$ ipython --no-banner

In [1]: import numpy as np

In [2]: import numpy.linalg as la

In [3]: np.set_printoptions(suppress=True, linewidth=140)

In [4]: rnd = lambda a: np.round(a, 3) + 0

In [5]: A = np.load("run12.npy")

In [6]: A
Out[6]: 
array([[-3,  2,  0,  0],
       [ 1,  1,  0,  0],
       [ 0,  0, -3,  2],
       [ 0,  0,  1,  1]])

In [7]: # splits into 2 blocks

In [8]: Q, V = la.qr(A[:, :3])[0], la.qr(A[:, 3:])[0]

In [9]: s = la.svd(Q.T @ V, compute_uv=False)

In [10]: (s > 0.9).sum()
Out[10]: np.int64(0)

In [11]: rnd(la.norm(Q @ Q.T - V @ V.T, 2))
Out[11]: np.float64(1.0)

In [12]: F = np.load("block13.npy")

In [13]: F
Out[13]: 
array([[3, 1, 0, 0],
       [0, 3, 3, 1],
       [0, 0, 2, 1],
       [0, 0, 0, 3]])

In [14]: # triangular: eigenvalues sit on the diagonal

In [15]: B = F / np.sqrt((F ** 2).mean(axis=1, keepdims=True))

In [16]: la.matrix_rank(B) == la.matrix_rank(F)
Out[16]: np.True_

In [17]: B[3]
Out[17]: array([0., 0., 0., 2.])

In [18]: rnd(la.norm(B, axis=1))
Out[18]: array([2., 2., 2., 2.])

In [19]: F - F.mean(axis=1, keepdims=True)
Out[19]: 
array([[ 2.  ,  0.  , -1.  , -1.  ],
       [-1.75,  1.25,  1.25, -0.75],
       [-0.75, -0.75,  1.25,  0.25],
       [-0.75, -0.75, -0.75,  2.25]])

In [20]: la.matrix_rank(F - F.mean(axis=1, keepdims=True))
Out[20]: np.int64(3)

In [21]: r0 = np.array([1, 4, 3])

In [22]: np.correlate(F[2], F[3], "full")
Out[22]: array([0, 0, 6, 3, 0, 0, 0])

In [23]: Q = F.astype(float).copy()

In [24]: for j in range(4):
    ...:     Q[:, j] -= Q[:, :j] @ (Q[:, :j].T @ Q[:, j])
    ...:     Q[:, j] /= la.norm(Q[:, j])
    ...: 

In [25]: Q
Out[25]: 
array([[1., 0., 0., 0.],
       [0., 1., 0., 0.],
       [0., 0., 1., 0.],
       [0., 0., 0., 1.]])

In [26]: Q.T @ Q
Out[26]: 
array([[1., 0., 0., 0.],
       [0., 1., 0., 0.],
       [0., 0., 1., 0.],
       [0., 0., 0., 1.]])

In [27]: Q.T @ F
Out[27]: 
array([[3., 1., 0., 0.],
       [0., 3., 3., 1.],
       [0., 0., 2., 1.],
       [0., 0., 0., 3.]])

In [28]: feats = np.loadtxt("x.csv", delimiter=",")

In [29]: feats
Out[29]: 
array([[ 8.028, 35.113, -3.365],
       [ 5.843, 24.128, -1.758],
       [ 6.463, 26.545, -2.582],
       [ 3.229, 14.021, -1.534],
       [ 5.006, 21.574, -1.107],
       [ 4.536, 21.442, -1.787],
       [ 2.097,  7.012, -1.16 ],
       [ 3.708, 14.699, -1.394],
       [ 3.291, 12.711, -1.488],
       [ 2.135, 12.169, -1.117],
       [ 8.   , 33.553, -3.426]])

In [30]: D = la.norm(feats[:, None] - feats[None], axis=-1)

In [31]: la.matrix_rank(D ** 2)
Out[31]: np.int64(5)

In [32]: D.mean(axis=1).argmax()
Out[32]: np.int64(0)

In [33]: D.shape
Out[33]: (11, 11)

In [34]: rnd(D[10])
Out[34]: array([ 1.561,  9.811,  7.224, 20.195, 12.563, 12.703, 27.284, 19.443, 21.455, 22.294,  0.   ])

In [35]: D[10].round(6).argsort(kind="stable")[:4]
Out[35]: array([10,  0,  2,  1])

In [36]: rnd(la.norm(feats - feats.mean(axis=0), axis=1))
Out[36]: array([15.271,  4.01 ,  6.54 ,  6.443,  1.538,  1.197, 13.541,  5.69 ,  7.71 ,  8.549, 13.76 ])

In [37]: Ac = (feats - feats.mean(axis=0)) / feats.std(axis=0)

In [38]: Ac.std(axis=0)
Out[38]: array([1., 1., 1.])

In [39]: coef = la.lstsq(np.delete(Ac, 1, axis=1), Ac[:, 1])[0]

In [40]: np.abs(coef).argmax()
Out[40]: np.int64(0)

In [41]: X = np.loadtxt("data.csv", delimiter=",")

In [42]: X
Out[42]: 
array([[ 0.,  0., 10.,  0.,  4.,  5.,  0.,  0.],
       [ 0., 11.,  0.,  0., 16., 21., 48., 42.],
       [ 0., 24.,  0.,  0., 28., 18., 61., 36.],
       [ 8.,  0., 11.,  0.,  0.,  0.,  0.,  0.],
       [ 0., 16.,  0.,  0., 23., 24., 60., 45.],
       [ 0., 10.,  0.,  0., 16., 23., 50., 45.],
       [ 0.,  6.,  0.,  0., 17., 15., 29.,  6.],
       [ 0.,  0.,  0.,  0.,  0., 15.,  1.,  6.],
       [ 0.,  0.,  0.,  0.,  9., 18., 12.,  0.],
       [ 0.,  0.,  0.,  0.,  6., 16.,  1.,  0.],
       [ 0.,  0.,  0.,  0.,  3., 17.,  5.,  0.],
       [36.,  0.,  0., 23.,  0.,  0.,  0.,  0.],
       [19.,  0.,  0.,  1.,  0.,  0.,  0.,  0.],
       [ 0.,  5.,  0.,  0.,  8., 21., 40., 48.],
       [ 0., 15.,  0.,  0., 15., 14., 42., 36.],
       [34.,  0.,  0., 12.,  0.,  0.,  0.,  0.],
       [ 0., 16.,  0.,  0., 23., 24., 60., 45.],
       [ 0.,  0.,  0.,  0.,  3., 15.,  3.,  0.],
       [40., 15., 15., 36.,  0.,  0.,  0.,  0.],
       [11.,  0.,  0.,  2.,  0.,  3.,  0.,  3.],
       [17.,  0.,  0.,  0.,  0.,  1.,  0.,  0.]])

In [43]: # row 16 repeats row 4

In [44]: C2 = np.cov(X, rowvar=False)

In [45]: rnd(np.corrcoef(X[:, 3], X[:, 5])[0, 1])
Out[45]: np.float64(-0.515)

In [46]: rnd(la.eigvalsh(C2)[::-1])
Out[46]: array([1208.116,  211.419,   47.162,   25.974,   21.666,    4.62 ,    1.686,    0.805])

In [47]: lab = X[:, 6] > np.median(X[:, 6])

In [48]: r0 = X[lab].mean(axis=0) - X[~lab].mean(axis=0)

In [49]: ((X - X.mean(axis=0)) @ r0 > 0).astype(int)
Out[49]: array([0, 1, 1, 0, 1, 1, 1, 0, 0, 0, 0, 0, 0, 1, 1, 0, 1, 0, 0, 0, 0])

In [50]: np.argsort(-np.abs(r0).round(6), kind="stable")
Out[50]: array([6, 7, 0, 4, 5, 1, 3, 2])

In [51]: rnd((((X - X.mean(axis=0)) @ r0 > 0) == lab).mean())
Out[51]: np.float64(0.905)

In [52]: Ac = X - X.mean(axis=0)

In [53]: V = la.svd(Ac)[2][:1]

In [54]: B = Ac - Ac @ V.T @ V

In [55]: rnd(B.std(axis=0))
Out[55]: array([10.579,  4.656,  3.997,  8.244,  3.47 ,  5.042,  3.506,  5.58 ])

In [56]: rnd(la.norm(B) / la.norm(Ac))
Out[56]: np.float64(0.454)

In [57]: la.norm(B, axis=1).round(6).argmax()
Out[57]: np.int64(18)

In [58]: rnd((Ac @ V.T).std(axis=0))
Out[58]: array([33.92])

In [59]: B = np.array([[0, 2, 1, 1]])

In [60]: E = B.T @ B

In [61]: E
Out[61]: 
array([[0, 0, 0, 0],
       [0, 4, 2, 2],
       [0, 2, 1, 1],
       [0, 2, 1, 1]])

In [62]: # row 3 repeats row 2

In [63]: rank = la.matrix_rank(E)

In [64]: rank
Out[64]: np.int64(1)

In [65]: N = la.svd(E)[2][rank:].T

In [66]: np.allclose(E @ N, 0)
Out[66]: True

In [67]: [int(la.matrix_rank(np.delete(E, i, axis=0))) for i in range(4)]
Out[67]: [1, 1, 1, 1]

In [68]: rnd(N @ N.T)
Out[68]: 
array([[ 1.   ,  0.   ,  0.   ,  0.   ],
       [ 0.   ,  0.333, -0.333, -0.333],
       [ 0.   , -0.333,  0.833, -0.167],
       [ 0.   , -0.333, -0.167,  0.833]])

In [69]: [int(la.matrix_rank(E[:, :j + 1])) for j in range(4)]
Out[69]: [0, 1, 1, 1]

In [70]: rnd(np.sort(la.eigvals(E).real))
Out[70]: array([0., 0., 0., 6.])

In [71]: rnd(la.det(E))
Out[71]: np.float64(0.0)

In [72]: (E != 0).astype(int)
Out[72]: 
array([[0, 0, 0, 0],
       [0, 1, 1, 1],
       [0, 1, 1, 1],
       [0, 1, 1, 1]])

In [73]: B = np.array([[0, 1], [0, 0], [2, 0], [1, 1]])

In [74]: la.matrix_rank(np.vstack([E, B.T]))
Out[74]: np.int64(3)

In [75]: np.einsum("ik,kj->ji", E, B)
Out[75]: 
array([[0, 6, 3, 3],
       [0, 2, 1, 1]])

In [76]: np.einsum("ij->j", E)
Out[76]: array([0, 8, 4, 4])

In [77]: np.einsum("ik,kj->ij", E, B)
Out[77]: 
array([[0, 0],
       [6, 2],
       [3, 1],
       [3, 1]])

In [78]: C2 = E.T @ E

In [79]: (E @ E.T).shape
Out[79]: (4, 4)

In [80]: C2
Out[80]: 
array([[ 0,  0,  0,  0],
       [ 0, 24, 12, 12],
       [ 0, 12,  6,  6],
       [ 0, 12,  6,  6]])

In [81]: np.trace(C2), (E ** 2).sum()
Out[81]: (np.int64(36), np.int64(36))

In [82]: Q, _ = la.qr(np.array([[-1.1, 0.5, -0.1, 0.6, 0.5, -0.9],
    ...:     [0.9, -0.6, 0.6, 0.0, 0.0, 1.1],
    ...:     [-1.7, -1.8, -0.3, -0.4, -1.4, 0.8],
    ...:     [-0.3, 0.7, 0.6, 0.9, 1.2, 1.5],
    ...:     [1.5, -1.1, -0.6, 1.1, -0.4, 0.4],
    ...:     [1.0, 0.5, -0.1, 0.8, 1.0, -0.5]]))

In [83]: J = Q[:, :3]

In [84]: rnd(J)
Out[84]: 
array([[-0.383,  0.242, -0.225],
       [ 0.313, -0.278,  0.754],
       [-0.592, -0.698,  0.035],
       [-0.104,  0.301,  0.464],
       [ 0.522, -0.505, -0.36 ],
       [ 0.348,  0.178, -0.188]])

In [85]: # columns are unit length and at right angles

In [86]: B = J / np.sqrt((J ** 2).mean(axis=1, keepdims=True))

In [87]: rnd(la.norm(B, axis=1))
Out[87]: array([1.732, 1.732, 1.732, 1.732, 1.732, 1.732])

In [88]: la.matrix_rank(B) == la.matrix_rank(J)
Out[88]: np.True_

In [89]: la.matrix_rank(J - J.mean(axis=1, keepdims=True))
Out[89]: np.int64(2)

In [90]: rnd(B[0])
Out[90]: array([-1.311,  0.829, -0.77 ])

In [91]: arr = np.loadtxt("dump.csv", delimiter=",")

In [92]: rnd(arr)
Out[92]: 
array([[-0.402, -0.866,  0.421, -0.996,  0.585,  1.256],
       [ 0.965, -0.967, -1.333, -0.058,  0.554, -0.216],
       [-1.447, -0.312, -0.291,  0.309,  0.995, -0.799],
       [-0.08 , -0.638,  0.321, -1.219, -0.787, -1.174],
       [-0.804, -0.682, -0.748,  0.529, -1.319,  0.557],
       [-0.402,  1.16 , -1.139, -1.069, -0.042,  0.224]])

In [93]: rnd(la.norm(arr[3], 1)), rnd(la.norm(arr[3], np.inf))
Out[93]: (np.float64(4.22), np.float64(1.219))

In [94]: rnd(la.norm(arr, "nuc"))
Out[94]: np.float64(12.0)

In [95]: rnd(la.norm(arr, 1)), rnd(la.norm(arr, np.inf))
Out[95]: (np.float64(4.625), np.float64(4.639))

In [96]: rnd(la.norm(arr) ** 2 / la.norm(arr, 2) ** 2)
Out[96]: np.float64(6.0)

In [97]: rnd(la.norm(arr, axis=0))
Out[97]: array([2., 2., 2., 2., 2., 2.])

In [98]: rnd(arr[3] @ arr[1])
Out[98]: np.float64(0.0)

In [99]: rnd(la.norm(arr, axis=1))
Out[99]: array([2., 2., 2., 2., 2., 2.])

In [100]: Q, _ = la.qr(np.array([[0.2, 0.7, -0.6, -0.6, -1.1],
     ...:     [-1.2, -0.4, 1.5, 0.4, -1.1],
     ...:     [-1.6, 0.1, -0.7, 0.3, 0.0],
     ...:     [1.0, 0.3, 0.6, -1.2, -0.3],
     ...:     [-0.2, 0.2, -0.9, 0.3, 0.5]]))

In [101]: W0 = 2 * Q

In [102]: rnd(W0)
Out[102]: 
array([[-0.177, -1.62 ,  0.579,  0.809, -0.596],
       [ 1.065,  0.554,  1.417,  0.625,  0.4  ],
       [ 1.42 , -0.788, -0.238, -1.141, -0.063],
       [-0.887, -0.382,  1.069, -1.109,  0.833],
       [ 0.177, -0.551, -0.676,  0.65 ,  1.669]])

In [103]: rnd(la.svd(W0, compute_uv=False))
Out[103]: array([2., 2., 2., 2., 2.])

In [104]: rnd(W0.T @ W0)
Out[104]: 
array([[4., 0., 0., 0., 0.],
       [0., 4., 0., 0., 0.],
       [0., 0., 4., 0., 0.],
       [0., 0., 0., 4., 0.],
       [0., 0., 0., 0., 4.]])

In [105]: rnd(W0[:, 0] @ W0[:, 2])
Out[105]: np.float64(0.0)

In [106]: rng = np.random.default_rng(88)

In [107]: lab = rng.permutation(5)

In [108]: B = W0[:, lab] * rng.choice([-1, 1], 5)

In [109]: rnd(B)
Out[109]: 
array([[ 0.579, -1.62 ,  0.809, -0.177,  0.596],
       [ 1.417,  0.554,  0.625,  1.065, -0.4  ],
       [-0.238, -0.788, -1.141,  1.42 ,  0.063],
       [ 1.069, -0.382, -1.109, -0.887, -0.833],
       [-0.676, -0.551,  0.65 ,  0.177, -1.669]])

In [110]: U, _, vt = la.svd(W0.T @ B)

In [111]: lab
Out[111]: array([2, 1, 3, 0, 4])

In [112]: rnd(la.lstsq(W0, B)[0])
Out[112]: 
array([[ 0.,  0.,  0.,  1.,  0.],
       [ 0.,  1.,  0.,  0.,  0.],
       [ 1.,  0.,  0.,  0.,  0.],
       [ 0.,  0.,  1.,  0.,  0.],
       [ 0.,  0.,  0.,  0., -1.]])
